In [1]: import numpy as np

In [2]: np.set_printoptions(suppress=True, linewidth=100)

In [3]: rd = lambda a: np.round(a, 2) + 0

In [4]: M2 = np.array([[0.6, -1.1],
   ...:     [0.5, -0.6],
   ...:     [-0.8, 0.4],
   ...:     [-1.4, 0.8],
   ...:     [-0.7, 0.5],
   ...:     [0.6, 0.5],
   ...:     [0.3, 0.8]])

In [5]: C = np.array([[1.2, 0.0, -0.1, 0.4], [-0.8, 1.2, -1.3, -1.2]])

In [6]: feats = M2 @ C

In [7]: rd(feats)
Out[7]: 
array([[ 1.6 , -1.32,  1.37,  1.56],
       [ 1.08, -0.72,  0.73,  0.92],
       [-1.28,  0.48, -0.44, -0.8 ],
       [-2.32,  0.96, -0.9 , -1.52],
       [-1.24,  0.6 , -0.58, -0.88],
       [ 0.32,  0.6 , -0.71, -0.36],
       [-0.28,  0.96, -1.07, -0.84]])

In [8]: left, s, vt = np.linalg.svd(feats)

In [9]: evecs = vt[:(s > 1e-8).sum()]

In [10]: rng = np.random.default_rng(9)

In [11]: x0 = feats[0] + 2 * feats[6] + rng.integers(2) * np.eye(4)[1]

In [12]: rd(x0)
Out[12]: array([ 1.04,  0.6 , -0.77, -0.12])

In [13]: rd(np.linalg.norm(x0 - evecs.T @ evecs @ x0))
Out[13]: np.float64(0.0)

In [14]: np.allclose(evecs.T @ evecs @ x0, x0)
Out[14]: True

In [15]: np.linalg.matrix_rank(np.vstack([feats, x0]))
Out[15]: np.int64(2)

In [16]: rd(evecs.T @ evecs)
Out[16]: 
array([[ 0.9 ,  0.05, -0.13,  0.26],
       [ 0.05,  0.35, -0.4 , -0.25],
       [-0.13, -0.4 ,  0.47,  0.27],
       [ 0.26, -0.25,  0.27,  0.28]])

In [17]: left, s, vt = np.linalg.svd(feats, full_matrices=False)

In [18]: rd(s / s[0])
Out[18]: array([1.  , 0.28, 0.  , 0.  ])

In [19]: rd(np.cumsum(s ** 2) / np.sum(s ** 2))
Out[19]: array([0.93, 1.  , 1.  , 1.  ])

In [20]: (s > 1e-8).sum()
Out[20]: np.int64(2)

In [21]: left.shape, s.shape, vt.shape
Out[21]: ((7, 4), (4,), (4, 4))

In [22]: rd(np.sqrt((s ** 2).sum())), rd(np.linalg.norm(feats))
Out[22]: (np.float64(5.55), np.float64(5.55))

In [23]: rd(left.T @ left)
Out[23]: 
array([[1., 0., 0., 0.],
       [0., 1., 0., 0.],
       [0., 0., 1., 0.],
       [0., 0., 0., 1.]])

In [24]: np.abs(np.diag(np.linalg.qr(feats)[1])) > 1e-9
Out[24]: array([ True,  True, False, False])

In [25]: W0 = np.load("w.npy")

In [26]: W0
Out[26]: 
array([[0, 1, 0, 0, 0, 0],
       [0, 0, 0, 0, 0, 0],
       [2, 2, 0, 0, 0, 0],
       [0, 0, 0, 1, 0, 0],
       [0, 0, 0, 0, 0, 0],
       [0, 0, 2, 2, 0, 0],
       [0, 0, 0, 0, 0, 1],
       [0, 0, 0, 0, 0, 0],
       [0, 0, 0, 0, 2, 2]])

In [27]: M2 = W0 + rng.integers(-2, 3, (9, 3)) @ rng.integers(-2, 3, (3, 6))

In [28]: M2
Out[28]: 
array([[ 0,  8,  2, -1,  2, -2],
       [ 6, -4,  4, -2, -2,  5],
       [ 5,  4,  1,  1,  4,  2],
       [ 6,  4,  2,  3,  8,  4],
       [ 4,  3,  0,  3,  8,  3],
       [ 0, -7,  0,  3, -2,  2],
       [ 2,  1,  2, -1,  0,  2],
       [-4,  1, -6,  5,  6, -2],
       [ 2, -8, -2,  2,  2,  6]])

In [29]: M2 - W0
Out[29]: 
array([[ 0,  7,  2, -1,  2, -2],
       [ 6, -4,  4, -2, -2,  5],
       [ 3,  2,  1,  1,  4,  2],
       [ 6,  4,  2,  2,  8,  4],
       [ 4,  3,  0,  3,  8,  3],
       [ 0, -7, -2,  1, -2,  2],
       [ 2,  1,  2, -1,  0,  1],
       [-4,  1, -6,  5,  6, -2],
       [ 2, -8, -2,  2,  0,  4]])

In [30]: np.linalg.matrix_rank(M2 - W0, tol=1e-8)
Out[30]: np.int64(3)

In [31]: hat = M2 @ np.linalg.solve(M2.T @ M2, M2.T)

In [32]: np.allclose(hat @ hat, hat)
Out[32]: True

In [33]: rd(np.diag(hat))
Out[33]: array([0.58, 0.49, 0.95, 0.56, 0.5 , 0.95, 0.49, 0.63, 0.84])

In [34]: x0 = np.array([0, 3, 1, -1, -1, 1])

In [35]: target = W0 @ x0

In [36]: beta, lr = np.zeros(6), 1 / np.linalg.norm(W0, 2) ** 2

In [37]: for i in range(250):
    ...:     beta -= lr * W0.T @ (W0 @ beta - target)
    ...:     if i % 50 == 0: print(i, round(np.linalg.norm(W0 @ beta - target), 2))
    ...: 
0 1.82
50 0.11
100 0.01
150 0.0
200 0.0

In [38]: rd(np.linalg.cond(W0))
Out[38]: np.float64(4.27)

In [39]: A = np.load("a.npy")

In [40]: A
Out[40]: 
array([[ 3,  3,  3,  3,  3,  3,  3,  3,  3],
       [ 3,  6,  6,  6,  6,  6,  6,  6,  6],
       [ 3,  6,  9,  9,  9,  9,  9,  9,  9],
       [ 3,  6,  9, 12, 12, 12, 12, 12, 12],
       [ 3,  6,  9, 12, 15, 15, 15, 15, 15],
       [ 3,  6,  9, 12, 15, 18, 18, 18, 18],
       [ 3,  6,  9, 12, 15, 18, 21, 21, 21],
       [ 3,  6,  9, 12, 15, 18, 21, 24, 24],
       [ 3,  6,  9, 12, 15, 18, 21, 24, 27]])

In [41]: gram = A.T @ A

In [42]: np.trace(gram), (A ** 2).sum()
Out[42]: (np.int64(12285), np.int64(12285))

In [43]: np.linalg.matrix_rank(gram)
Out[43]: np.int64(9)

In [44]: data = np.minimum.outer(np.arange(1, 12), np.arange(1, 12)) * 4

In [45]: data
Out[45]: 
array([[ 4,  4,  4,  4,  4,  4,  4,  4,  4,  4,  4],
       [ 4,  8,  8,  8,  8,  8,  8,  8,  8,  8,  8],
       [ 4,  8, 12, 12, 12, 12, 12, 12, 12, 12, 12],
       [ 4,  8, 12, 16, 16, 16, 16, 16, 16, 16, 16],
       [ 4,  8, 12, 16, 20, 20, 20, 20, 20, 20, 20],
       [ 4,  8, 12, 16, 20, 24, 24, 24, 24, 24, 24],
       [ 4,  8, 12, 16, 20, 24, 28, 28, 28, 28, 28],
       [ 4,  8, 12, 16, 20, 24, 28, 32, 32, 32, 32],
       [ 4,  8, 12, 16, 20, 24, 28, 32, 36, 36, 36],
       [ 4,  8, 12, 16, 20, 24, 28, 32, 36, 40, 40],
       [ 4,  8, 12, 16, 20, 24, 28, 32, 36, 40, 44]])

In [46]: rd(np.linalg.norm(data, 1)), rd(np.linalg.norm(data, np.inf))
Out[46]: (np.float64(264.0), np.float64(264.0))

In [47]: rd(np.linalg.norm(data, "nuc"))
Out[47]: np.float64(264.0)

In [48]: rd(np.linalg.norm(data, axis=1))
Out[48]: array([13.27, 25.61, 37.09, 47.67, 57.27, 65.85, 73.32, 79.6 , 84.57, 88.09, 89.98])

In [49]: data[1] @ data[2]
Out[49]: np.int64(944)

In [50]: np.linalg.norm(data, axis=1).argmax()
Out[50]: np.int64(10)

In [51]: rd(np.linalg.norm(data) ** 2 / np.linalg.norm(data, 2) ** 2)
Out[51]: np.float64(1.02)

In [52]: rd(np.linalg.norm(data[1] - data[2]))
Out[52]: np.float64(12.0)

In [53]: K = np.load("mat.npy")

In [54]: K
Out[54]: 
array([[0.18, 0.24, 0.26, 0.26, 0.06],
       [0.18, 0.09, 0.32, 0.18, 0.23],
       [0.15, 0.  , 0.31, 0.23, 0.31],
       [0.  , 0.46, 0.08, 0.38, 0.08],
       [0.25, 0.12, 0.17, 0.21, 0.25]])

In [55]: idx = rng.permutation(5)

In [56]: idx
Out[56]: array([4, 1, 0, 2, 3])

In [57]: M2 = K[idx][:, idx]

In [58]: rd(np.sort(np.abs(np.linalg.eigvals(M2))))
Out[58]: array([0.12, 0.12, 0.17, 0.17, 1.  ])

In [59]: q, evecs = np.linalg.qr(W0[:, :3])[0], np.linalg.qr(W0[:, 3:])[0]

In [60]: s = np.linalg.svd(q.T @ evecs, compute_uv=False)

In [61]: rd(s)
Out[61]: array([0.89, 0.  , 0.  ])

In [62]: u = np.array([2, 1, 2, 0, 2])

In [63]: M2 = K + np.outer(u, np.eye(5)[3])

In [64]: np.linalg.matrix_rank(np.linalg.inv(M2) - np.linalg.inv(K), tol=1e-8)
Out[64]: np.int64(1)

In [65]: M2
Out[65]: 
array([[0.18, 0.24, 0.26, 2.26, 0.06],
       [0.18, 0.09, 0.32, 1.18, 0.23],
       [0.15, 0.  , 0.31, 2.23, 0.31],
       [0.  , 0.46, 0.08, 0.38, 0.08],
       [0.25, 0.12, 0.17, 2.21, 0.25]])

In [66]: np.count_nonzero(K)
Out[66]: np.int64(23)

In [67]: rd(np.diff(K, axis=0))
Out[67]: 
array([[ 0.  , -0.15,  0.06, -0.08,  0.17],
       [-0.03, -0.09, -0.01,  0.05,  0.08],
       [-0.15,  0.46, -0.23,  0.15, -0.23],
       [ 0.25, -0.34,  0.09, -0.17,  0.17]])

In [68]: rd(K.sum(axis=0))
Out[68]: array([0.76, 0.91, 1.14, 1.26, 0.93])

In [69]: np.unravel_index(np.abs(K).argmax(), K.shape)
Out[69]: (np.int64(3), np.int64(1))

In [70]: K.sum(axis=1)
Out[70]: array([1., 1., 1., 1., 1.])

In [71]: rd(np.linalg.svd(K, compute_uv=False))
Out[71]: array([1.02, 0.48, 0.16, 0.13, 0.04])

In [72]: rd(K - K[0])
Out[72]: 
array([[ 0.  ,  0.  ,  0.  ,  0.  ,  0.  ],
       [ 0.  , -0.15,  0.06, -0.08,  0.17],
       [-0.03, -0.24,  0.05, -0.03,  0.25],
       [-0.18,  0.22, -0.18,  0.12,  0.02],
       [ 0.07, -0.12, -0.09, -0.05,  0.19]])

In [73]: arr = np.loadtxt("run5.csv", delimiter=",")

In [74]: rd(arr)
Out[74]: 
array([[-0.33,  0.13, -0.67, -0.34,  0.31, -0.03,  0.27, -0.29],
       [ 0.09, -0.17,  0.05, -0.36,  0.3 , -0.12, -0.51, -0.19],
       [ 0.33, -0.09,  0.01,  0.  ,  0.33, -0.34, -0.12, -0.39],
       [-0.12,  0.36,  0.49, -0.32,  0.27, -0.24, -0.09,  0.18],
       [-0.42,  0.19,  0.11,  0.21, -0.19,  0.09, -0.14, -0.41],
       [ 0.03, -0.45,  0.07,  0.33,  0.49, -0.14,  0.43,  0.2 ],
       [ 0.12,  0.18, -0.45, -0.1 , -0.05, -0.19, -0.26,  0.64],
       [-0.45, -0.17, -0.15,  0.5 ,  0.21, -0.1 , -0.54,  0.11],
       [-0.3 , -0.68,  0.05, -0.42, -0.39, -0.21, -0.01,  0.06],
       [ 0.09,  0.16, -0.1 ,  0.22, -0.35, -0.8 ,  0.12, -0.16],
       [-0.51,  0.18,  0.23, -0.1 ,  0.16, -0.22,  0.26,  0.19]])

In [75]: u, g = arr[9], arr[0]

In [76]: rd(u @ g)
Out[76]: np.float64(-0.03)

In [77]: p = (u @ g) / (u @ u) * u

In [78]: np.linalg.matrix_rank(np.outer(u, g))
Out[78]: np.int64(1)

In [79]: M2 = np.c_[arr[:, :1] @ np.array([[1]]), np.array([2, 1, 2, 2, 3, 2, 1, 1, 3, 0, 1])]

In [80]: rd(M2)
Out[80]: 
array([[-0.33,  2.  ],
       [ 0.09,  1.  ],
       [ 0.33,  2.  ],
       [-0.12,  2.  ],
       [-0.42,  3.  ],
       [ 0.03,  2.  ],
       [ 0.12,  1.  ],
       [-0.45,  1.  ],
       [-0.3 ,  3.  ],
       [ 0.09,  0.  ],
       [-0.51,  1.  ]])

In [81]: rd(np.linalg.lstsq(arr, M2[:, 0])[0])
Out[81]: array([1., 0., 0., 0., 0., 0., 0., 0.])

In [82]: rd(np.linalg.norm(np.linalg.qr(arr)[0].T @ M2, axis=0) ** 2 / ((M2 ** 2).sum(axis=0) + 1e-12))
Out[82]: array([1.  , 0.63])

In [83]: rd(np.linalg.norm(M2 - arr @ np.linalg.lstsq(arr, M2)[0], axis=0))
Out[83]: array([0.  , 3.74])

In [84]: np.linalg.matrix_rank(M2)
Out[84]: np.int64(2)

In [85]: np.linalg.matrix_rank(np.c_[arr, M2])
Out[85]: np.int64(9)
